>>> import numpy as np
>>> from numpy import linalg as LA
>>> np.set_printoptions(precision=1, suppress=True, linewidth=200)
>>> tidy = lambda a: np.round(a, 1) + 0
>>> data = np.load("block16.npy")
>>> data
array([[-1. , -9. ,  3.1],
       [-1.1, -8.8,  2.9],
       [-1. , -8.8,  3. ],
       [-0.9, -8.8,  3.2],
       [-1. , -9. ,  3. ],
       [-0.9, -9. ,  2.9],
       [-0.7, -9. ,  2.9],
       [-0.9, -8.9,  3.1],
       [ 0.1, -6.1,  6. ],
       [ 0. , -6. ,  6. ],
       [-0.1, -6.1,  6.1],
       [-0.1, -6.2,  5.9],
       [ 0. , -5.9,  6. ],
       [ 0.1, -6. ,  6. ],
       [ 0.2, -6. ,  6. ],
       [ 0. , -5.9,  6. ],
       [-8.9, -3. ,  0.8],
       [-9. , -3.1,  0.9],
       [-9.1, -3. ,  1. ],
       [-9. , -3.1,  0.9],
       [-8.8, -2.9,  1. ],
       [-9.1, -3.1,  1. ],
       [-9.1, -3. ,  1. ],
       [-9.1, -3. ,  1. ]])
>>> gram = np.cov(data, rowvar=False)
>>> tidy(np.corrcoef(data[:, 2], data[:, 1])[0, 1])
np.float64(-0.4)
>>> np.argwhere(np.triu(np.abs(np.corrcoef(data.T)) > 0.8, 1))
array([[0, 1],
       [0, 2]])
>>> tidy(np.median(data, axis=0))
array([-1., -6.,  3.])
>>> K = np.load("run13.npy")
>>> tidy(K)
array([[ 0.7,  0. ,  0.7],
       [ 0. ,  1. ,  0. ],
       [-0.7,  0. ,  0.7]])
>>> x0 = np.array([2, 3, 0])
>>> y = K @ x0
>>> tidy(y)
array([ 1.4,  3. , -1.4])
>>> tidy(LA.solve(K, y + K[:, 0]))
array([3., 3., 0.])
>>> tidy(LA.solve(K, 5 * y))
array([10., 15.,  0.])
>>> ang = np.radians(45)
>>> R = np.eye(3)
>>> R[1, 1] = R[0, 0] = np.cos(ang)
>>> R[1, 0], R[0, 1] = -np.sin(ang), np.sin(ang)
>>> tidy(R)
array([[ 0.7,  0.7,  0. ],
       [-0.7,  0.7,  0. ],
       [ 0. ,  0. ,  1. ]])
>>> other = K @ R.T
>>> np.allclose(LA.norm(K, axis=1), LA.norm(other, axis=1))
True
>>> tidy(LA.svd(K, compute_uv=False)), tidy(LA.svd(other, compute_uv=False))
(array([1., 1., 1.]), array([1., 1., 1.]))
>>> A = np.diag(5 * np.array([-3, 3, 2])) + np.array([[2, 2, 2], [0, 3, 3], [2, 3, 2]])
>>> A
array([[-13,   2,   2],
       [  0,  18,   3],
       [  2,   3,  12]])
>>> np.allclose(A, A.T)
False
>>> tidy(np.sort(np.abs(LA.eigvals(A))))
array([10.8, 13.1, 19.3])
>>> (A - A.T) / 2
array([[ 0.,  1.,  0.],
       [-1.,  0.,  0.],
       [ 0.,  0.,  0.]])
>>> np.trace(A)
np.int64(17)
>>> other = LA.inv(A)
>>> tidy(LA.cond(A))
np.float64(1.8)
>>> tidy(other)
array([[-0.1,  0. ,  0. ],
       [ 0. ,  0.1,  0. ],
       [ 0. ,  0. ,  0.1]])
>>> tidy(LA.det(A) * LA.det(other))
np.float64(1.0)
>>> tidy(A @ other)
array([[1., 0., 0.],
       [0., 1., 0.],
       [0., 0., 1.]])
>>> np.allclose(other, A.T)
False
>>> rng = np.random.default_rng(29)
>>> lab = rng.permutation(3)
>>> other = A[:, lab] * rng.choice([-1, 1], 3)
>>> other
array([[  2, -13,  -2],
       [  3,   0, -18],
       [ 12,   2,  -3]])
>>> U, _, Vt = LA.svd(A.T @ other)
>>> tidy(U @ Vt)
array([[ 0.,  1.,  0.],
       [ 0.,  0., -1.],
       [ 1.,  0.,  0.]])
>>> Ac = (data - data.mean(axis=0)) / data.std(axis=0)
>>> np.argwhere(np.abs(Ac) > 2)
array([], shape=(0, 2), dtype=int64)
>>> tidy(Ac.std(axis=0))
array([1., 1., 1.])
>>> b = LA.lstsq(np.delete(Ac, 0, axis=1), Ac[:, 0])[0]
>>> np.abs(b).argmax()
np.int64(1)
>>> tidy(1 - np.var(Ac[:, 0] - np.delete(Ac, 0, axis=1) @ b))
np.float64(1.0)
>>> M = np.loadtxt("m.csv", delimiter=",")
>>> M
array([[-0.1, -1.7, -0.2],
       [-1.1,  0.8, -0.8],
       [-1. ,  1.1,  0.3],
       [ 0.6, -0.2,  0.8],
       [ 0.3,  0.7, -0.7],
       [ 0.4,  1.4, -1.4],
       [ 1.1, -0.1, -1.8],
       [ 1.6, -0.6,  1.1],
       [ 0.1, -0.4,  0.4],
       [-0.1, -1.1,  0. ],
       [12. , 36. , 32. ],
       [ 1.6,  0.5,  0.1],
       [-0.2,  2.6,  0.4],
       [ 1.2,  1.5, -0.9],
       [-0.8, -1.5, -1.3],
       [ 0.7,  0.4, -1.1],
       [ 0.4,  0.7, -0.4],
       [-0.4, -0.9,  1.2],
       [ 0.1, -0.2,  1.6]])
>>> Q, R = LA.qr(M)
>>> tidy(np.abs(np.diag(R)))
array([12.5, 10.6,  6.2])
>>> tidy(Q.T @ Q)
array([[1., 0., 0.],
       [0., 1., 0.],
       [0., 0., 1.]])
>>> Q.shape, R.shape
((19, 3), (3, 3))
>>> other = np.array([[2, 2, -2, 0], [-1, 0, -2, -2], [-1, -1, 1, 2], [-1, -1, 2, 1]])
>>> arr = other + other.T
>>> arr
array([[ 4,  1, -3, -1],
       [ 1,  0, -3, -3],
       [-3, -3,  2,  4],
       [-1, -3,  4,  2]])
>>> # equal to its transpose
>>> other = arr[0, 0] * arr[1:] - np.outer(arr[1:, 0], arr[0])
>>> other
array([[  0,  -1,  -9, -11],
       [  0,  -9,  -1,  13],
       [  0, -11,  13,   7]])
>>> LA.matrix_rank(other), LA.matrix_rank(arr)
(np.int64(3), np.int64(4))
>>> np.flatnonzero(~other.round(6).any(axis=1))
array([], dtype=int64)
>>> tidy(K @ K)
array([[ 0.,  0.,  1.],
       [ 0.,  1.,  0.],
       [-1.,  0.,  0.]])
>>> tidy(np.sort(LA.eigvals(K).real))
array([0.7, 0.7, 1. ])
>>> (LA.matrix_power((K != 0) + (K.T != 0) + np.eye(3), 3) > 0).astype(int)
array([[1, 0, 1],
       [0, 1, 0],
       [1, 0, 1]])
>>> tidy(LA.eigvalsh(arr).min())
np.float64(-2.4)
>>> np.all(LA.eigvalsh(arr) > 0)
np.False_
>>> [round(float(LA.det(arr[:i, :i])), 2) + 0 for i in range(1, 5)]
[4.0, -1.0, -20.0, 144.0]
>>> W0 = np.loadtxt("out12.csv", delimiter=",")
>>> W0
array([[1., 4., 1., 4.],
       [3., 5., 3., 5.],
       [1., 4., 1., 4.],
       [3., 5., 3., 5.]])
>>> gram = W0.T @ W0
>>> gram
array([[20., 38., 20., 38.],
       [38., 82., 38., 82.],
       [20., 38., 20., 38.],
       [38., 82., 38., 82.]])
>>> np.trace(gram), (W0 ** 2).sum()
(np.float64(204.0), np.float64(204.0))
>>> tidy(LA.svd(W0, compute_uv=False) ** 2)
array([200.1,   3.9,   0. ,   0. ])
>>> (W0 @ W0.T).shape
(4, 4)
>>> LA.matrix_rank(gram)
np.int64(2)
>>> U, sigma, Vt = LA.svd(gram)
>>> vecs = Vt[:(sigma > 1e-8).sum()]
>>> x0 = gram[1] + 3 * gram[3] + rng.integers(2) * np.eye(4)[3]
>>> x0
array([152., 328., 152., 329.])
>>> np.allclose(vecs.T @ vecs @ x0, x0)
False
>>> tidy(np.diag(vecs.T @ vecs))
array([0.5, 0.5, 0.5, 0.5])
>>> LA.matrix_rank(np.vstack([gram, x0]))
np.int64(3)
>>> X = np.loadtxt("w.csv", delimiter=",")
>>> tidy(X)
array([[-0.1,  1. ,  0.1],
       [-0.7,  0. , -0.8],
       [-0.7, -0.1,  0.7]])
>>> tidy(np.einsum("ij,ji->", X, X))
np.float64(-0.8)
>>> tidy(LA.det(X.T))
np.float64(1.0)
>>> tidy(np.einsum("ii->", X))
np.float64(0.5)
>>> tidy(np.kron(np.eye(2, dtype=int), X))
array([[-0.1,  1. ,  0.1,  0. ,  0. ,  0. ],
       [-0.7,  0. , -0.8,  0. ,  0. ,  0. ],
       [-0.7, -0.1,  0.7,  0. ,  0. ,  0. ],
       [ 0. ,  0. ,  0. , -0.1,  1. ,  0.1],
       [ 0. ,  0. ,  0. , -0.7,  0. , -0.8],
       [ 0. ,  0. ,  0. , -0.7, -0.1,  0.7]])
>>> tidy(LA.det(X[::-1]))
np.float64(-1.0)
